$ python3 -q
>>> import numpy as np
>>> import numpy.linalg as la
>>> np.set_printoptions(precision=3, suppress=True, linewidth=100, sign=" ")
>>> arr = np.load("dump.npy")
>>> print(arr)
[[ 1 -1  1 -1 -1  1 -1  1]
 [ 1 -1 -1  1  1 -1 -1  1]
 [ 1 -1  1 -1  1 -1  1 -1]
 [ 1  1  1  1  1  1  1  1]
 [ 1 -1 -1  1 -1  1  1 -1]
 [ 1  1  1  1 -1 -1 -1 -1]]
>>> W1 = np.array([[2, 0, -2, 1, 1],
...     [0, 0, -1, 2, 0],
...     [0, 2, 0, 0, 2],
...     [0, -1, 2, -2, 0],
...     [-1, -1, -2, -2, 1],
...     [-2, 1, 0, 1, 1],
...     [-1, -1, -2, 0, -2],
...     [0, 0, -2, -2, -2]])
>>> coef = np.array([1, -2, 1, 2, -2])
>>> act = np.maximum(arr @ W1 + coef, 0)
>>> print(act)
[[ 3  4  0  4  1]
 [ 5  0  0  0  0]
 [ 3  0  0  2  1]
 [ 0  0  0  0  0]
 [ 1  0  4  4  0]
 [ 7  0  6  6  3]]
>>> print((act > 0).mean(axis=0))
[ 0.833  0.167  0.333  0.667  0.5  ]
>>> print((act > 0).astype(int))
[[ 1  1  0  1  1]
 [ 1  0  0  0  0]
 [ 1  0  0  1  1]
 [ 0  0  0  0  0]
 [ 1  0  1  1  0]
 [ 1  0  1  1  1]]
>>> C = np.array([[0, 0], [1, 0], [2, 2], [3, 3], [0, 0]])
>>> print(W1 @ C)
[[ -1  -1]
 [  4   4]
 [  2   0]
 [ -3  -2]
 [-11 -10]
 [  4   3]
 [ -5  -4]
 [-10 -10]]
>>> hat = act @ la.solve(act.T @ act, act.T)
>>> print(np.round(la.eigvalsh(hat), 3) + 0)
[ 0.  1.  1.  1.  1.  1.]
>>> print(hat.round(3) + 0)
[[ 1.  0.  0.  0.  0.  0.]
 [ 0.  1.  0.  0.  0.  0.]
 [ 0.  0.  1.  0.  0.  0.]
 [ 0.  0.  0.  0.  0.  0.]
 [ 0.  0.  0.  0.  1.  0.]
 [ 0.  0.  0.  0.  0.  1.]]
>>> print(np.allclose(hat @ hat, hat))
True
>>> print(np.round(hat @ act[:, 2], 3) + 0)
[ 0.  0.  0.  0.  4.  6.]
>>> print(arr - arr[0])
[[ 0  0  0  0  0  0  0  0]
 [ 0  0 -2  2  2 -2  0  0]
 [ 0  0  0  0  2 -2  2 -2]
 [ 0  2  0  2  2  0  2  0]
 [ 0  0 -2  2  0  0  2 -2]
 [ 0  2  0  2  0 -2  0 -2]]
>>> print(arr.mean(axis=0))
[ 1.    -0.333  0.333  0.333  0.     0.     0.     0.   ]
>>> print(arr.sum(axis=1))
[ 0  0  0  8  0  0]
>>> print(np.abs(arr).max())
1
>>> x = np.array([0, 0, 0, 0, 0, 1, 1, 1])
>>> print(np.sign((arr @ x).round(6)))
[ 1 -1 -1  1  1 -1]
>>> print(np.einsum("ij,j->i", arr, x))
[ 1 -1 -1  3  1 -3]
>>> print(la.norm(arr @ x) <= la.norm(arr, 2) * la.norm(x) + 1e-9)
True
>>> print(arr @ np.eye(8)[7])
[ 1.  1. -1.  1. -1. -1.]
>>> print((arr @ x).argmax())
3
>>> print(arr @ x)
[ 1 -1 -1  3  1 -3]
>>> f = np.array([-1, -3, 2])
>>> print(np.array([np.convolve(row, f, "same") for row in arr]))
[[-2  4 -4  6  0 -4  4 -5]
 [-2  6  0 -6  0  6  0 -5]
 [-2  4 -4  4 -4  4 -4  5]
 [-4 -2 -2 -2 -2 -2 -2 -1]
 [-2  6  0 -4  4 -6  0  5]
 [-4 -2 -2  0  6  2  2  1]]
>>> print(np.correlate(arr[1], arr[5], "full"))
[-1  0  1  0  1  0 -1  0  1  0 -1  0 -1  0  1]
>>> W0 = np.loadtxt("m.csv", delimiter=",")
>>> print(W0)
[[ 62.  24.  72. -40.]
 [ 24.   7.  27. -15.]
 [ 72.  27.  79. -45.]
 [-40. -15. -45.  23.]]
>>> vals, evecs = la.eig(W0)
>>> print(np.sort(la.eigvals(la.inv(W0))))
[-0.5   -0.5   -0.5    0.006]
>>> print(np.sort(la.eigvals(W0 @ W0)))
[     4.      4.      4.  31329.]
>>> print(la.norm(arr, axis=1).argmax())
0
>>> print(round(la.norm(arr, 1), 3), round(la.norm(arr, np.inf), 3))
6.0 8.0
>>> print(arr[1] @ arr[0])
0
>>> print(np.round(la.norm(arr, 2), 3))
2.828
>>> data = np.load("x.npy")
>>> print(data)
[[  1.   2.   6.  -6. -10.  10.  -2.]
 [  2.  -2.   3.  -3.  -5.   5.  -1.]
 [  6.   3.   6.  -9. -15.  15.  -3.]
 [ -6.  -3.  -9.   6.  15. -15.   3.]
 [-10.  -5. -15.  15.  22. -25.   5.]
 [ 10.   5.  15. -15. -25.  22.  -5.]
 [ -2.  -1.  -3.   3.   5.  -5.  -2.]]
>>> A2 = la.inv(data)
>>> print(np.round(data @ A2, 3) + 0)
[[ 1.  0.  0.  0.  0.  0.  0.]
 [ 0.  1.  0.  0.  0.  0.  0.]
 [ 0.  0.  1.  0.  0.  0.  0.]
 [ 0.  0.  0.  1.  0.  0.  0.]
 [ 0.  0.  0.  0.  1.  0.  0.]
 [ 0.  0.  0.  0.  0.  1.  0.]
 [ 0.  0.  0.  0.  0.  0.  1.]]
>>> print(la.det(data) * A2)
[[-16281.    486.   1458.  -1458.  -2430.   2430.   -486.]
 [   486. -17010.    729.   -729.  -1215.   1215.   -243.]
 [  1458.    729. -15066.  -2187.  -3645.   3645.   -729.]
 [ -1458.   -729.  -2187. -15066.   3645.  -3645.    729.]
 [ -2430.  -1215.  -3645.   3645. -11178.  -6075.   1215.]
 [  2430.   1215.   3645.  -3645.  -6075. -11178.  -1215.]
 [  -486.   -243.   -729.    729.   1215.  -1215. -17010.]]
>>> print(round(float(la.det(data) * la.det(A2)), 3))
1.0
>>> print(round(la.cond(data), 3))
23.667
>>> f = np.array([-2, -3, 1, 0, -3, 0, 3])
>>> A2 = data + np.outer(f, np.eye(7)[1])
>>> print(la.matrix_rank(la.inv(A2) - la.inv(data), tol=1e-8))
1
>>> f, g = data[1], data[5]
>>> print(f @ f)
77.0
>>> p = (f @ g) / (f @ f) * f
>>> print(np.round((g - p) @ f, 3))
-0.0
>>> q, evecs = la.qr(data[:, :5])[0], la.qr(data[:, 5:])[0]
>>> sig = la.svd(q.T @ evecs, compute_uv=False)
>>> print((sig > 0.9).sum())
1
>>> print((data + data.T) / 2)
[[  1.   2.   6.  -6. -10.  10.  -2.]
 [  2.  -2.   3.  -3.  -5.   5.  -1.]
 [  6.   3.   6.  -9. -15.  15.  -3.]
 [ -6.  -3.  -9.   6.  15. -15.   3.]
 [-10.  -5. -15.  15.  22. -25.   5.]
 [ 10.   5.  15. -15. -25.  22.  -5.]
 [ -2.  -1.  -3.   3.   5.  -5.  -2.]]
>>> print(np.allclose(data, data.T))
True
>>> E = np.loadtxt("sample1.csv", delimiter=",")
>>> print(E)
[[  1.  -4.  16. -64.]
 [  1.  -3.   9. -27.]
 [  1.  -2.   4.  -8.]
 [  1.  -1.   1.  -1.]
 [  1.   0.   0.   0.]
 [  1.   1.   1.   1.]
 [  1.   2.   4.   8.]]
>>> hat = E @ la.solve(E.T @ E, E.T)
>>> print(np.round(hat @ E[:, 2], 3) + 0)
[ 16.   9.   4.   1.   0.   1.   4.]
>>> print(np.round(la.eigvalsh(hat), 3) + 0)
[ 0.  0.  0.  1.  1.  1.  1.]
>>> print(np.diag(hat))
[ 0.929  0.452  0.452  0.333  0.452  0.452  0.929]
>>> print(hat)
[[ 0.929  0.19  -0.095 -0.095  0.024  0.095 -0.048]
 [ 0.19   0.452  0.381  0.143 -0.095 -0.167  0.095]
 [-0.095  0.381  0.452  0.286  0.048 -0.095  0.024]
 [-0.095  0.143  0.286  0.333  0.286  0.143 -0.095]
 [ 0.024 -0.095  0.048  0.286  0.452  0.381 -0.095]
 [ 0.095 -0.167 -0.095  0.143  0.381  0.452  0.19 ]
 [-0.048  0.095  0.024 -0.095 -0.095  0.19   0.929]]
>>> print(np.allclose(hat @ hat, hat))
True
>>> feats = np.array([[-0.8, -0.9, 1.4, -1.8, 0.9],
...     [0.5, 0.6, 0.4, 0.9, -1.0],
...     [0.0, -0.2, 0.4, 0.2, -0.3],
...     [0.6, 0.8, -0.4, -0.2, -0.6],
...     [1.0, -0.5, 0.0, 0.3, -0.8],
...     [1.1, -0.8, 0.7, 0.5, -0.2],
...     [-0.9, -0.6, -2.2, -0.9, 0.2],
...     [-1.1, -0.3, 0.5, -1.3, 0.3],
...     [-0.2, 0.6, 1.4, 1.1, -0.9]])
>>> rng = np.random.default_rng(261)
>>> A2 = feats + rng.integers(-2, 3, (9, 2)) @ rng.integers(-2, 3, (2, 5))
>>> print(A2)
[[-0.8 -2.9  0.4  0.2 -1.1]
 [ 0.5  0.6  0.4  0.9 -1. ]
 [ 1.   5.8  2.4 -5.8  1.7]
 [ 1.6 -1.2 -2.4  1.8 -6.6]
 [-1.  -2.5  1.   2.3  5.2]
 [ 2.1  3.2  1.7 -3.5 -0.2]
 [-2.9 -6.6 -3.2  5.1  2.2]
 [ 0.9  5.7  1.5 -7.3 -1.7]
 [ 1.8  8.6  3.4 -6.9 -0.9]]
>>> print(la.matrix_rank(A2 - feats, tol=1e-8))
2
>>> print(A2 - feats)
[[ 0. -2. -1.  2. -2.]
 [ 0.  0.  0.  0.  0.]
 [ 1.  6.  2. -6.  2.]
 [ 1. -2. -2.  2. -6.]
 [-2. -2.  1.  2.  6.]
 [ 1.  4.  1. -4.  0.]
 [-2. -6. -1.  6.  2.]
 [ 2.  6.  1. -6. -2.]
 [ 2.  8.  2. -8.  0.]]
>>> x = np.array([-3, -3, 0, 3, 3])
>>> print(A2 @ np.eye(5)[0])
[-0.8  0.5  1.   1.6 -1.   2.1 -2.9  0.9  1.8]
>>> print(A2 @ x)
[  8.4  -3.6 -32.7 -15.6  33.  -27.   50.4 -46.8 -54.6]
>>> print((A2 * x).sum(axis=1))
[  8.4  -3.6 -32.7 -15.6  33.  -27.   50.4 -46.8 -54.6]
>>> print(np.einsum("ij,j->i", A2, x))
[  8.4  -3.6 -32.7 -15.6  33.  -27.   50.4 -46.8 -54.6]
